% ipython --no-banner

In [1]: import numpy as np

In [2]: np.set_printoptions(precision=2, suppress=True, linewidth=140)

In [3]: def rd(a):
   ...:     return np.round(a, 2) + 0
   ...: 

In [4]: data = np.load("m.npy")

In [5]: data
Out[5]: 
array([[ 0, -1,  5,  5, -1, -2, -5,  2, -2, -3],
       [ 5, -3,  3, -1,  1,  1, -4, -1, -5,  2],
       [ 3, -2,  0, -4,  4, -5, -1, -2, -2,  3],
       [ 1,  4,  3, -1,  0, -3,  5,  0,  2, -5],
       [ 3,  2, -4,  5, -2,  2,  2,  3,  4, -3],
       [-2, -1,  0, -5, -4, -2,  4,  1, -2,  3],
       [ 5,  2,  0, -4,  2,  3,  3,  5,  0, -4],
       [-4, -5, -5, -3, -3,  4,  4, -5,  2,  0],
       [ 0,  0, -4,  4,  1,  4, -2, -1,  1,  3],
       [-5,  2, -3, -5,  4,  5, -4, -2,  0,  2]])

In [6]: O, evecs = np.linalg.qr(data[:, :5])[0], np.linalg.qr(data[:, 5:])[0]

In [7]: sig = np.linalg.svd(O.T @ evecs, compute_uv=False)

In [8]: (sig > 0.9).sum()
Out[8]: np.int64(2)

In [9]: rd(np.linalg.norm(O @ O.T - evecs @ evecs.T, 2))
Out[9]: np.float64(1.0)

In [10]: rd(sig)
Out[10]: array([1.  , 0.96, 0.89, 0.32, 0.02])

In [11]: u = np.array([-5, 1, -1])

In [12]: np.correlate(data[6], data[8], "full")
Out[12]: array([ 15,  11,  -3, -24,  18,  28,  40, -17,  -8, -25,  25,  31,  13,  -8, -24, -16,  16,   0,   0])

In [13]: J = np.load("run9.npy")

In [14]: J
Out[14]: 
array([[  0,  -1,  -7,  -1],
       [  1,   0,  11,  -4],
       [  7, -11,   0,  -3],
       [  1,   4,   3,   0]])

In [15]: np.kron(np.eye(2, dtype=int), J)
Out[15]: 
array([[  0,  -1,  -7,  -1,   0,   0,   0,   0],
       [  1,   0,  11,  -4,   0,   0,   0,   0],
       [  7, -11,   0,  -3,   0,   0,   0,   0],
       [  1,   4,   3,   0,   0,   0,   0,   0],
       [  0,   0,   0,   0,   0,  -1,  -7,  -1],
       [  0,   0,   0,   0,   1,   0,  11,  -4],
       [  0,   0,   0,   0,   7, -11,   0,  -3],
       [  0,   0,   0,   0,   1,   4,   3,   0]])

In [16]: rd(np.linalg.eigvals(J))
Out[16]: array([0.+13.79j, 0.-13.79j, 0. +2.61j, 0. -2.61j])

In [17]: rd(np.linalg.eigvals(J).sum().real)
Out[17]: np.float64(0.0)
